% python3 -q
>>> import numpy as np
>>> np.set_printoptions(precision=2, suppress=True, linewidth=160)
>>> M = np.vander(np.arange(5) - 3, 4, increasing=True)
>>> M
array([[  1,  -3,   9, -27],
       [  1,  -2,   4,  -8],
       [  1,  -1,   1,  -1],
       [  1,   0,   0,   0],
       [  1,   1,   1,   1]])
>>> # row 0 dominates
>>> th = np.radians(60)
>>> r_ = np.eye(4)
>>> r_[2, 2] = r_[1, 1] = np.cos(th)
>>> r_[2, 1], r_[1, 2] = -np.sin(th), np.sin(th)
>>> r_
array([[ 1.  ,  0.  ,  0.  ,  0.  ],
       [ 0.  ,  0.5 ,  0.87,  0.  ],
       [ 0.  , -0.87,  0.5 ,  0.  ],
       [ 0.  ,  0.  ,  0.  ,  1.  ]])
>>> A2 = M @ r_.T
>>> np.allclose(M @ M.T, A2 @ A2.T)
True
>>> round(np.linalg.det(r_), 2), np.trace(r_)
(np.float64(1.0), np.float64(3.0))
>>> arr = np.array([[-1.2, 0.0, -0.8], [-0.2, 1.0, -1.4], [0.8, 1.4, -0.3]])
>>> rng = np.random.default_rng(28)
>>> A2 = arr + rng.integers(-2, 3, (3, 2)) @ rng.integers(-2, 3, (2, 3))
>>> A2
array([[-4.2,  2. , -4.8],
       [-5.2,  7. , -1.4],
       [ 0.8, -0.6, -5.3]])
>>> A2 - arr
array([[-3.,  2., -4.],
       [-5.,  6.,  0.],
       [ 0., -2., -5.]])
>>> np.round(np.linalg.svd(A2 - arr, compute_uv=False), 2) + 0
array([8.75, 6.52, 0.  ])
>>> F = np.loadtxt("block11.csv", delimiter=",")
>>> F
array([[ 39.9 ,  21.79, -59.35],
       [ 41.29,  20.18, -59.53],
       [ 40.73,  18.58, -59.69],
       [ 39.78,  18.95, -59.72],
       [ 40.23,  20.16, -58.09],
       [ 41.41,  21.62, -58.38],
       [ 40.62,  19.41, -61.16],
       [ 38.82,  19.68, -61.16],
       [ 39.38,  20.33, -58.67],
       [ 39.81,  21.69, -59.84],
       [ 38.99,  19.7 , -60.99],
       [ 40.27,  18.82, -61.3 ],
       [ 39.57,  21.52, -58.03],
       [ 38.94,  21.17, -60.51],
       [ 38.36,  21.53, -61.03],
       [ 40.54,  19.83, -57.89],
       [ 39.43,  20.56, -60.28],
       [ 39.22,  20.65, -60.92],
       [ 37.79,  19.58, -59.94],
       [ 38.89,  19.6 , -61.02],
       [ 39.85,  19.61, -60.08],
       [ 39.21,  19.11, -59.57],
       [ 39.23,  19.38, -61.24],
       [ 40.32,  21.1 , -60.98]])
>>> Uu, s, vt = np.linalg.svd(F)
>>> s
array([365.97,   5.76,   4.59])
>>> np.argmax(s[:-1] / (s[1:] + 1e-6)) + 1
np.int64(1)
>>> A2 = Uu[:, :1] @ np.diag(s[:1]) @ vt[:1]
>>> np.linalg.matrix_rank(F, rtol=0.05)
np.int64(1)
>>> x = np.array([-5, -1, -4])
>>> y = F @ x
>>> np.linalg.lstsq(F, y)[0]
array([-5., -1., -4.])
>>> np.round(np.linalg.pinv(F) @ F, 2) + 0
array([[1., 0., 0.],
       [0., 1., 0.],
       [0., 0., 1.]])
>>> y = y + 0.05 * rng.normal(size=24)
>>> y
array([16.11, 11.43, 16.55, 21.01, 11.1 ,  4.83, 22.17, 30.8 , 17.54, 18.58, 29.28, 25.05, 12.87, 26.17, 30.8 ,  8.92, 23.46, 26.91, 31.26, 30.12, 21.38,
       23.1 , 29.49, 21.29])
>>> coef, *_ = np.linalg.lstsq(F, y)
>>> coef.round()
array([-5., -1., -4.])
>>> G = np.cov(F, rowvar=False)
>>> np.polyfit(F[:, 1], F[:, 2], 1)
array([  0.28, -65.62])
>>> round(np.corrcoef(F[:, 1], F[:, 2])[0, 1], 2)
np.float64(0.25)
>>> G.round(2) + 0
array([[0.78, 0.  , 0.38],
       [0.  , 0.99, 0.28],
       [0.38, 0.28, 1.24]])
>>> np.round(np.corrcoef(F.T), 2) + 0
array([[1.  , 0.  , 0.39],
       [0.  , 1.  , 0.25],
       [0.39, 0.25, 1.  ]])
>>> np.argwhere(np.triu(np.abs(np.corrcoef(F.T)) > 0.8, 1))
array([], shape=(0, 2), dtype=int64)
